In [1]: import numpy as np

In [2]: import numpy.linalg as la

In [3]: np.set_printoptions(suppress=True, linewidth=160)

In [4]: mat = np.loadtxt("a.csv", delimiter=",")

In [5]: print(mat)
[[-2.  1.  9.  3. -5.  0.  8.  4.  4.  5.  0.]
 [-4.  7. -1. -8.  0.  8.  6.  1. -2. -3.  9.]
 [ 6.  9. -8. -2. -9. -7.  9.  2.  6. -3.  1.]
 [ 0. -4.  1. -3. -6.  1.  5. -6.  9.  1.  2.]
 [ 9. -5.  6. -9.  0.  8. -6.  9.  6. -4. -9.]
 [ 4.  0. -3.  0. -9. -6. -8.  1. -9.  7.  4.]]

In [6]: vec = np.array([-2, 2, 3, 0, -1, 1, 1, -2, 2, 0, -3])

In [7]: print(mat * vec)
[[  4.   2.  27.   0.   5.   0.   8.  -8.   8.   0.  -0.]
 [  8.  14.  -3.  -0.  -0.   8.   6.  -2.  -4.  -0. -27.]
 [-12.  18. -24.  -0.   9.  -7.   9.  -4.  12.  -0.  -3.]
 [ -0.  -8.   3.  -0.   6.   1.   5.  12.  18.   0.  -6.]
 [-18. -10.  18.  -0.  -0.   8.  -6. -18.  12.  -0.  27.]
 [ -8.   0.  -9.   0.   9.  -6.  -8.  -2. -18.   0. -12.]]

In [8]: print(mat @ vec)
[ 46.   0.  -2.  31.  13. -54.]

In [9]: print(np.sign((mat @ vec).round(6)))
[ 1.  0. -1.  1.  1. -1.]

In [10]: print(mat @ np.eye(11)[4])
[-5.  0. -9. -6.  0. -9.]

In [11]: print((mat @ vec).argmax())
0

In [12]: A2 = mat / la.norm(mat, axis=1, keepdims=True)

In [13]: gram = A2 @ A2.T

In [14]: print(np.round(np.degrees(np.arccos(np.clip(gram[2, 1], -1, 1))), 2))
79.56

In [15]: print((gram - 2 * np.eye(6)).round(6).argmax(axis=1))
[3 2 3 0 3 2]

In [16]: A = np.load("dump.npy")

In [17]: print(A)
[[ -5.42   2.68  -1.45   4.64 -11.04]
 [ -4.27 -16.91   3.01  -1.78  -2.99]
 [  9.99  -4.51  -4.26  -5.84  -5.28]
 [  6.62   4.03  11.88  -1.6   -4.56]
 [  0.45  -3.76   5.82  -1.75  10.39]
 [  6.96  -0.03  -0.96  14.72   3.72]]

In [18]: vec = np.array([-1, 0, -1, 0, -2])

In [19]: rhs = A @ vec

In [20]: print(rhs.round(2))
[ 28.95   7.24   4.83  -9.38 -27.05 -13.44]

In [21]: print(np.round(la.lstsq(A, rhs)[0], 2) + 0)
[-1.  0. -1.  0. -2.]

In [22]: rng = np.random.default_rng(43473)

In [23]: rhs = rhs + 0.1 * rng.normal(size=6)

In [24]: print(rhs.round(2))
[ 28.88   7.22   4.86  -9.21 -27.22 -13.36]

In [25]: b, *_ = la.lstsq(A, rhs)

In [26]: print(round(float(la.norm(rhs - A @ b)), 2))
0.17

In [27]: print(b.round())
[-1.  0. -1.  0. -2.]

In [28]: print([round(float(la.norm(la.solve(A.T @ A + lam * np.eye(5), A.T @ rhs))), 2) for lam in (0, 1, 10, 100)])
[2.45, 2.44, 2.37, 1.86]
